% python3 -q
>>> import numpy as np
>>> np.set_printoptions(precision=3, suppress=True, linewidth=100)
>>> rnd = lambda a: np.round(a, 3) + 0
>>> K = np.arange(6).reshape(3, 2) + -3
>>> K
array([[-3, -2],
       [-1,  0],
       [ 1,  2]])
>>> Q, r_ = np.linalg.qr(K)
>>> rnd(np.abs(np.diag(r_)))
array([3.317, 1.477])
>>> rnd(abs(r_[0, 0])), rnd(np.linalg.norm(K[:, 0]))
(np.float64(3.317), np.float64(3.317))
>>> rnd(Q)
array([[-0.905, -0.123],
       [-0.302, -0.492],
       [ 0.302, -0.862]])
>>> rnd(Q.T @ Q)
array([[1., 0.],
       [0., 1.]])
>>> rnd(np.trace(Q @ Q.T))
np.float64(2.0)
>>> hat = K @ np.linalg.solve(K.T @ K, K.T)
>>> np.trace(hat)
np.float64(2.0)
>>> rnd(np.diag(hat))
array([0.833, 0.333, 0.833])
>>> np.allclose(hat @ hat, hat)
True
>>> np.linalg.matrix_rank(np.eye(3) - hat)
np.int64(1)
>>> rnd(np.linalg.eigvalsh(hat))
array([0., 1., 1.])
>>> rnd(np.linalg.norm(K[0], 1)), rnd(np.linalg.norm(K[0], np.inf))
(np.float64(5.0), np.float64(3.0))
>>> rnd(np.linalg.norm(K, axis=1))
array([3.606, 1.   , 2.236])
>>> rnd(np.linalg.norm(K, 1)), rnd(np.linalg.norm(K, np.inf))
(np.float64(5.0), np.float64(5.0))
>>> K[0] @ K[1]
np.int64(3)
>>> rnd(np.linalg.norm(K, "nuc"))
np.float64(5.366)
>>> rnd(np.linalg.norm(K, axis=0))
array([3.317, 2.828])
>>> other = np.c_[K[:, :1] @ np.array([[-2]]), np.array([-8, -5, 2])]
>>> other
array([[ 6, -8],
       [ 2, -5],
       [-2,  2]])
>>> np.linalg.matrix_rank(np.c_[K, other])
np.int64(3)
>>> rnd(np.linalg.norm(other - K @ np.linalg.lstsq(K, other)[0], axis=0))
array([0.   , 1.633])
>>> rnd(np.linalg.norm(np.linalg.qr(K)[0].T @ other, axis=0) ** 2 / ((other ** 2).sum(axis=0) + 1e-12))
array([1.   , 0.971])
>>> rng = np.random.default_rng(68)
>>> t = rng.uniform(0, 2 * np.pi, 14)
>>> Q, _ = np.linalg.qr(np.array([[0.7, -0.3], [0.3, 0.1], [2.3, -2.7]]))
>>> X = 5 * np.c_[np.cos(t), np.sin(t)] @ Q.T
>>> rnd(X)
array([[ 1.094,  0.299,  4.87 ],
       [ 2.022,  2.281, -3.964],
       [ 3.777,  3.157,  0.873],
       [ 3.512,  2.742,  2.269],
       [-0.897, -0.122, -4.917],
       [ 3.791,  3.249,  0.275],
       [-3.547, -2.787, -2.157],
       [ 1.997,  1.138,  4.44 ],
       [ 3.372,  2.569,  2.651],
       [-3.785, -3.181, -0.744],
       [-3.749, -3.093, -1.174],
       [ 3.515,  3.241, -1.462],
       [-0.197,  0.492, -4.972],
       [ 2.35 ,  1.483,  4.157]])
>>> # rows and columns are dependent
>>> t = np.radians(120)
>>> r_ = np.eye(3)
>>> r_[2, 2] = r_[0, 0] = np.cos(t)
>>> r_[2, 0], r_[0, 2] = -np.sin(t), np.sin(t)
>>> rnd(r_)
array([[-0.5  ,  0.   ,  0.866],
       [ 0.   ,  1.   ,  0.   ],
       [-0.866,  0.   , -0.5  ]])
>>> other = X @ r_.T
>>> rnd(np.abs(other - X).max(axis=0))
array([6.539, 0.   , 8.39 ])
>>> np.allclose(np.linalg.norm(X, axis=1), np.linalg.norm(other, axis=1))
True
